$ python3 -q
>>> import numpy as np
>>> np.set_printoptions(precision=3, suppress=True, linewidth=120, floatmode="fixed")
>>> E = np.loadtxt("dump.csv", delimiter=",")
>>> print(E)
[[ 0.384  0.068  0.205  0.616 -0.068 -0.205 -0.616]
 [ 0.068  0.992 -0.023 -0.068  0.008  0.023  0.068]
 [ 0.205 -0.023  0.932 -0.205  0.023  0.068  0.205]
 [ 0.616 -0.068 -0.205  0.384  0.068  0.205  0.616]
 [-0.068  0.008  0.023  0.068  0.992 -0.023 -0.068]
 [-0.205  0.023  0.068  0.205 -0.023  0.932 -0.205]
 [-0.616  0.068  0.205  0.616 -0.068 -0.205  0.384]]
>>> print(np.linalg.pinv(E))
[[ 0.384  0.068  0.205  0.616 -0.068 -0.205 -0.616]
 [ 0.068  0.992 -0.023 -0.068  0.008  0.023  0.068]
 [ 0.205 -0.023  0.932 -0.205  0.023  0.068  0.205]
 [ 0.616 -0.068 -0.205  0.384  0.068  0.205  0.616]
 [-0.068  0.008  0.023  0.068  0.992 -0.023 -0.068]
 [-0.205  0.023  0.068  0.205 -0.023  0.932 -0.205]
 [-0.616  0.068  0.205  0.616 -0.068 -0.205  0.384]]
>>> print(np.round(E[:, 1] @ E[:, 6], 3))
-0.0
>>> print(np.linalg.svd(E, compute_uv=False))
[1.000 1.000 1.000 1.000 1.000 1.000 1.000]
>>> rng = np.random.default_rng(550)
>>> z = rng.permutation(7)
>>> print(z)
[5 4 6 1 0 3 2]
>>> out = E[z][:, z]
>>> print(np.sort(np.abs(np.linalg.eigvals(out))))
[1.000 1.000 1.000 1.000 1.000 1.000 1.000]
>>> f = np.array([-1, -3])
>>> print(np.round(np.correlate(E[0], E[4], "full"), 3) + 0)
[-0.026 -0.013  0.365  0.047  0.208  0.645  0.000 -0.183 -0.636 -0.090 -0.011  0.009  0.042]
>>> A = np.loadtxt("a.csv", delimiter=",")
>>> print(A)
[[ 0.972  0.714 -0.631]
 [ 2.010  0.460 -1.235]
 [-1.063  0.171 -0.392]
 [ 1.189 -1.144 -0.383]]
>>> proj = A @ np.linalg.solve(A.T @ A, A.T)
>>> print(np.round((np.eye(4) - proj) @ A, 3) + 0)
[[0.000 0.000 0.000]
 [0.000 0.000 0.000]
 [0.000 0.000 0.000]
 [0.000 0.000 0.000]]
>>> print(proj @ A[:, 0])
[ 0.972  2.010 -1.063  1.189]
>>> print(proj)
[[ 0.367  0.416 -0.058 -0.237]
 [ 0.416  0.727  0.038  0.155]
 [-0.058  0.038  0.995 -0.022]
 [-0.237  0.155 -0.022  0.911]]
>>> print(np.diag(proj))
[0.367 0.727 0.995 0.911]
>>> print(np.linalg.norm(A, axis=1).argmax())
1
>>> print(round(np.linalg.norm(A[0], 1), 3), round(float(np.linalg.norm(A[0], np.inf)), 3))
2.317 0.972
>>> print(np.round(np.linalg.norm(A) ** 2 / np.linalg.norm(A, 2) ** 2, 3))
1.313
>>> print(round(float(np.linalg.norm(A, 2)), 3))
3.0
>>> out = np.c_[A[:, :1] @ np.array([[4]]), np.array([4, 2, 0, 5])]
>>> print(out)
[[ 3.888  4.000]
 [ 8.040  2.000]
 [-4.252  0.000]
 [ 4.756  5.000]]
>>> print(np.linalg.matrix_rank(np.c_[A, out]))
4
>>> K = np.loadtxt("m.csv", delimiter=",")
>>> print(K)
[[-5.000  3.000 -1.000  2.000]
 [ 1.000  1.000  9.000  2.000]
 [-9.000  1.000  8.000  0.000]
 [ 0.000  0.000  0.000  1.000]]
>>> evals, vecs = np.linalg.eig(K)
>>> print(round(np.prod(evals), 3))
-272.0
>>> print(np.sort(np.linalg.eigvals(K @ K)))
[ 1.000 28.872 41.748 61.380]
>>> print(np.sort(np.linalg.eigvals(np.linalg.inv(K))))
[-0.128  0.155  0.186  1.000]
>>> Q = K.astype(float).copy()
>>> for j in range(4):
...     Q[:, j] -= Q[:, :j] @ (Q[:, :j].T @ Q[:, j])
...     Q[:, j] /= np.linalg.norm(Q[:, j])
... 
>>> print(np.round(Q.T @ Q, 3) + 0)
[[1.000 0.000 0.000 0.000]
 [0.000 1.000 0.000 0.000]
 [0.000 0.000 1.000 0.000]
 [0.000 0.000 0.000 1.000]]
>>> Q, Rm = np.linalg.qr(K)
>>> print(np.round(Q.T @ Q, 3) + 0)
[[1.000 0.000 0.000 0.000]
 [0.000 1.000 0.000 0.000]
 [0.000 0.000 1.000 0.000]
 [0.000 0.000 0.000 1.000]]
>>> print(np.allclose(Rm.T @ Rm, K.T @ K))
True
>>> print(Rm)
[[10.344 -2.223 -5.607 -0.773]
 [ 0.000 -2.461 -0.623 -2.552]
 [ 0.000  0.000 10.685  0.943]
 [ 0.000  0.000  0.000  1.000]]
>>> print(round(float(abs(Rm[0, 0])), 3), round(float(np.linalg.norm(K[:, 0])), 3))
10.344 10.344
>>> print(np.round(Q @ Rm, 3) + 0)
[[-5.000  3.000 -1.000  2.000]
 [ 1.000  1.000  9.000  2.000]
 [-9.000  1.000  8.000  0.000]
 [ 0.000  0.000  0.000  1.000]]
>>> print(round(np.trace(Q @ Q.T), 3))
4.0
>>> print(np.abs(np.diag(Rm)))
[10.344  2.461 10.685  1.000]
>>> z = rng.permutation(4)
>>> print(z)
[0 1 3 2]
>>> out = Rm[z][:, z]
>>> print(out)
[[10.344 -2.223 -0.773 -5.607]
 [ 0.000 -2.461 -2.552 -0.623]
 [ 0.000  0.000  1.000  0.000]
 [ 0.000  0.000  0.943 10.685]]
>>> print(np.allclose(out, Rm))
False
>>> print(np.sort(np.abs(np.linalg.eigvals(out))))
[ 1.000  2.461 10.344 10.685]
>>> print(round(float(np.trace(out)), 3))
19.568
